% ipython --no-banner

In [1]: import numpy as np

In [2]: np.set_printoptions(suppress=True, linewidth=120)

In [3]: E = np.load("a.npy")

In [4]: E
Out[4]: 
array([[-2, -2, -2, -2],
       [ 0,  2,  0,  2],
       [-2, -2, -2, -2],
       [ 0,  2,  0,  2]])

In [5]: np.unique(E.round(6), axis=0).shape
Out[5]: (2, 4)

In [6]: round(np.trace(np.linalg.pinv(E) @ E), 3)
Out[6]: np.float64(2.0)

In [7]: np.abs(np.diag(np.linalg.qr(E)[1])) > 1e-9
Out[7]: array([ True,  True, False, False])

In [8]: np.round(E @ np.linalg.pinv(E) @ E, 3) + 0
Out[8]: 
array([[-2., -2., -2., -2.],
       [ 0.,  2.,  0.,  2.],
       [-2., -2., -2., -2.],
       [ 0.,  2.,  0.,  2.]])

In [9]: np.linalg.lstsq(E[:-1].T, E[-1])[2]
Out[9]: np.int32(2)

In [10]: P = np.triu(np.array([[2, 0, -3, 3], [2, 3, 2, 2], [-2, -3, -1, -3], [-3, -1, 3, 0]]), 1) + np.eye(4)

In [11]: Y = P @ E @ np.linalg.inv(P)

In [12]: Y
Out[12]: 
array([[  4.,  10.,  -4., -34.],
       [ -4.,   2., -20., -50.],
       [ -2.,  -8.,   8.,  38.],
       [  0.,   2.,  -4., -14.]])

In [13]: P @ E - E @ P
Out[13]: 
array([[ 6., 12.,  4., 16.],
       [-4.,  0., -8., -4.],
       [ 0., -6., -2., -2.],
       [ 0.,  0., -4., -4.]])

In [14]: np.round(np.poly(Y), 3) + 0
Out[14]: array([  1.,   0., -16.,   0.,   0.])

In [15]: np.trace(Y), np.trace(E)
Out[15]: (np.float64(0.0), np.int64(0))

In [16]: A = np.loadtxt("x.csv", delimiter=",")

In [17]: A
Out[17]: 
array([[ 1.,  1.,  1.,  1., -1., -1., -1., -1.],
       [ 1.,  1., -1., -1.,  1.,  1., -1., -1.],
       [ 1., -1.,  1., -1., -1.,  1., -1.,  1.],
       [ 1., -1.,  1., -1.,  1., -1.,  1., -1.]])

In [18]: cov = A.T @ A

In [19]: cov
Out[19]: 
array([[ 4.,  0.,  2., -2.,  0.,  0., -2., -2.],
       [ 0.,  4., -2.,  2.,  0.,  0., -2., -2.],
       [ 2., -2.,  4.,  0., -2., -2.,  0.,  0.],
       [-2.,  2.,  0.,  4., -2., -2.,  0.,  0.],
       [ 0.,  0., -2., -2.,  4.,  0.,  2., -2.],
       [ 0.,  0., -2., -2.,  0.,  4., -2.,  2.],
       [-2., -2.,  0.,  0.,  2., -2.,  4.,  0.],
       [-2., -2.,  0.,  0., -2.,  2.,  0.,  4.]])

In [20]: K = np.load("mat.npy")

In [21]: K
Out[21]: 
array([[0, 1, 0, 0, 0, 0, 3],
       [3, 3, 2, 0, 0, 0, 1],
       [0, 3, 1, 0, 0, 0, 3],
       [0, 0, 0, 0, 2, 2, 0],
       [0, 0, 0, 2, 2, 3, 0],
       [0, 0, 0, 3, 2, 1, 0],
       [2, 1, 1, 0, 0, 0, 3]])

In [22]: Y = K / np.sqrt((K ** 2).mean(axis=1, keepdims=True))

In [23]: np.linalg.matrix_rank(K - K.mean(axis=1, keepdims=True))
Out[23]: np.int64(6)

In [24]: np.round(K - K.mean(axis=1, keepdims=True), 3)
Out[24]: 
array([[-0.571,  0.429, -0.571, -0.571, -0.571, -0.571,  2.429],
       [ 1.714,  1.714,  0.714, -1.286, -1.286, -1.286, -0.286],
       [-1.   ,  2.   ,  0.   , -1.   , -1.   , -1.   ,  2.   ],
       [-0.571, -0.571, -0.571, -0.571,  1.429,  1.429, -0.571],
       [-1.   , -1.   , -1.   ,  1.   ,  1.   ,  2.   , -1.   ],
       [-0.857, -0.857, -0.857,  2.143,  1.143,  0.143, -0.857],
       [ 1.   ,  0.   ,  0.   , -1.   , -1.   , -1.   ,  2.   ]])

In [25]: arr = np.loadtxt("test16.csv", delimiter=",")

In [26]: arr
Out[26]: 
array([[0., 1., 1., 0.],
       [1., 0., 1., 1.],
       [1., 1., 0., 1.],
       [0., 1., 1., 0.]])

In [27]: rk = np.linalg.matrix_rank(arr)

In [28]: rk
Out[28]: np.int64(3)

In [29]: null = np.linalg.svd(arr)[2][rk:].T

In [30]: null.shape
Out[30]: (4, 1)

In [31]: [int(np.linalg.matrix_rank(arr[:, :j + 1])) for j in range(4)]
Out[31]: [1, 2, 3, 3]

In [32]: np.round(null @ null.T, 3) + 0
Out[32]: 
array([[ 0.5,  0. ,  0. , -0.5],
       [ 0. ,  0. ,  0. ,  0. ],
       [ 0. ,  0. ,  0. ,  0. ],
       [-0.5,  0. ,  0. ,  0.5]])

In [33]: [int(np.linalg.matrix_rank(arr[:i])) for i in range(1, len(arr) + 1)]
Out[33]: [1, 2, 3, 3]

In [34]: np.linalg.matrix_rank(arr.T @ arr), np.linalg.matrix_rank(arr @ arr.T)
Out[34]: (np.int64(3), np.int64(3))

In [35]: u, r1 = arr[0], arr[2]

In [36]: u @ u
Out[36]: np.float64(2.0)

In [37]: p = (u @ r1) / (u @ u) * u

In [38]: r1 - p
Out[38]: array([ 1. ,  0.5, -0.5,  1. ])

In [39]: p
Out[39]: array([0. , 0.5, 0.5, 0. ])

In [40]: round(np.linalg.norm(u + r1) ** 2 + np.linalg.norm(u - r1) ** 2, 3)
Out[40]: np.float64(10.0)

In [41]: np.linalg.matrix_rank(np.outer(u, r1))
Out[41]: np.int64(1)

In [42]: np.outer(u, r1)
Out[42]: 
array([[0., 0., 0., 0.],
       [1., 1., 0., 1.],
       [1., 1., 0., 1.],
       [0., 0., 0., 0.]])

In [43]: U, sigma, VT = np.linalg.svd(arr)

In [44]: evecs = VT[:(sigma > 1e-8).sum()]

In [45]: rng = np.random.default_rng(8886)

In [46]: vec = arr[3] + 3 * arr[0] + rng.integers(2) * np.eye(4)[2]

In [47]: vec
Out[47]: array([0., 4., 5., 0.])

In [48]: round(np.linalg.norm(vec - evecs.T @ evecs @ vec), 3)
Out[48]: np.float64(0.0)

In [49]: np.linalg.matrix_rank(np.vstack([arr, vec]))
Out[49]: np.int64(3)

In [50]: np.allclose(evecs.T @ evecs @ vec, vec)
Out[50]: True

In [51]: m1 = np.load("out15.npy")

In [52]: m1
Out[52]: 
array([[ 1,  7,  6, -1,  7,  8],
       [-8, -4,  6, -1, -6, -8],
       [-6,  4, -7,  5,  4, -6],
       [-9,  7, -3,  8, -7,  2],
       [-1, -3,  7, -2,  9, -9],
       [-1, -8, -7,  7,  5, -9]])

In [53]: vec = np.array([6, 9, 6, -4, -4, -4])

In [54]: target = m1 @ vec

In [55]: b, lr = np.zeros(6), 1 / np.linalg.norm(m1, 2) ** 2

In [56]: for i in range(25):
    ...:     b -= lr * m1.T @ (m1 @ b - target)
    ...:     if i % 5 == 0: print(i, round(np.linalg.norm(m1 @ b - target), 3))
    ...: 
0 54.896
5 26.84
10 22.36
15 19.1
20 16.683

In [57]: round(float(np.linalg.cond(m1)), 3)
Out[57]: 17.508

In [58]: idx = rng.permutation(6)

In [59]: idx
Out[59]: array([1, 0, 4, 5, 3, 2])

In [60]: Y = m1[idx][:, idx]

In [61]: np.round(np.sort(np.abs(np.linalg.eigvals(Y))), 3)
Out[61]: array([ 3.366,  9.967,  9.967, 11.443, 11.443, 13.007])

In [62]: round(float(np.linalg.det(Y)), 3), np.round(np.linalg.det(m1[idx]), 3)
Out[62]: (-569526.0, np.float64(-569526.0))

In [63]: M = np.load("data.npy")

In [64]: M
Out[64]: 
array([[0, 0, 0, 1, 0, 0, 0],
       [0, 0, 1, 0, 1, 0, 1],
       [0, 1, 0, 0, 1, 0, 1],
       [1, 0, 0, 0, 0, 0, 0],
       [0, 1, 1, 0, 0, 0, 1],
       [0, 0, 0, 0, 0, 0, 0],
       [0, 1, 1, 0, 1, 0, 0]])

In [65]: vals, evecs = np.linalg.eigh(M)

In [66]: vec = np.array([2, 2, 3, -2, 2, -2, 0])

In [67]: vec @ M @ vec
Out[67]: np.int64(24)

In [68]: np.round(evecs * np.maximum(vals, 0) @ evecs.T, 3)
Out[68]: 
array([[0.5 , 0.  , 0.  , 0.5 , 0.  , 0.  , 0.  ],
       [0.  , 0.75, 0.75, 0.  , 0.75, 0.  , 0.75],
       [0.  , 0.75, 0.75, 0.  , 0.75, 0.  , 0.75],
       [0.5 , 0.  , 0.  , 0.5 , 0.  , 0.  , 0.  ],
       [0.  , 0.75, 0.75, 0.  , 0.75, 0.  , 0.75],
       [0.  , 0.  , 0.  , 0.  , 0.  , 0.  , 0.  ],
       [0.  , 0.75, 0.75, 0.  , 0.75, 0.  , 0.75]])

In [69]: np.round(np.linalg.svd(M, compute_uv=False), 3)
Out[69]: array([3., 1., 1., 1., 1., 1., 0.])

In [70]: np.unravel_index(np.abs(M).argmax(), M.shape)
Out[70]: (np.int64(0), np.int64(3))

In [71]: np.linalg.matrix_rank(M)
Out[71]: np.int64(6)

In [72]: np.abs(M).max()
Out[72]: np.int64(1)

In [73]: cov = M.T @ M

In [74]: cov
Out[74]: 
array([[1, 0, 0, 0, 0, 0, 0],
       [0, 3, 2, 0, 2, 0, 2],
       [0, 2, 3, 0, 2, 0, 2],
       [0, 0, 0, 1, 0, 0, 0],
       [0, 2, 2, 0, 3, 0, 2],
       [0, 0, 0, 0, 0, 0, 0],
       [0, 2, 2, 0, 2, 0, 3]])

In [75]: np.round(np.linalg.svd(M, compute_uv=False) ** 2, 3)
Out[75]: array([9., 1., 1., 1., 1., 1., 0.])

In [76]: vec = np.array([3, 6, 5, -7, 4, -4, -3])

In [77]: h = np.maximum(K @ vec, 0)

In [78]: K.T @ h
Out[78]: array([118, 152,  90,   0,   0,   0, 100])

In [79]: h
Out[79]: array([ 0, 34, 14,  0,  0,  0,  8])

In [80]: K * (h > 1e-9)[:, None]
Out[80]: 
array([[0, 0, 0, 0, 0, 0, 0],
       [3, 3, 2, 0, 0, 0, 1],
       [0, 3, 1, 0, 0, 0, 3],
       [0, 0, 0, 0, 0, 0, 0],
       [0, 0, 0, 0, 0, 0, 0],
       [0, 0, 0, 0, 0, 0, 0],
       [2, 1, 1, 0, 0, 0, 3]])

In [81]: J = np.load("block0.npy")

In [82]: J.round(3)
Out[82]: 
array([[ 1.   ,  0.   ,  0.   ,  0.   ,  0.   ,  0.   ],
       [ 0.   , -0.5  ,  0.   ,  0.866,  0.   ,  0.   ],
       [ 0.   ,  0.   ,  1.   ,  0.   ,  0.   ,  0.   ],
       [ 0.   , -0.866,  0.   , -0.5  ,  0.   ,  0.   ],
       [ 0.   ,  0.   ,  0.   ,  0.   ,  1.   ,  0.   ],
       [ 0.   ,  0.   ,  0.   ,  0.   ,  0.   ,  1.   ]])

In [83]: vec = np.array([0, -2, 4, 4, 0, -2])

In [84]: np.round(np.linalg.norm(vec), 3), round(np.linalg.norm(J @ vec), 3)
Out[84]: (np.float64(6.325), np.float64(6.325))

In [85]: np.round(J.T @ (J @ vec), 3)
Out[85]: array([ 0., -2.,  4.,  4.,  0., -2.])

In [86]: round(float(np.linalg.det(J)), 3)
Out[86]: 1.0

In [87]: [p for p in range(1, 25) if np.allclose(np.linalg.matrix_power(J, p), np.eye(6))]
Out[87]: [3, 6, 9, 12, 15, 18, 21, 24]

In [88]: np.round(np.abs(np.linalg.eigvals(J)), 3)
Out[88]: array([1., 1., 1., 1., 1., 1.])
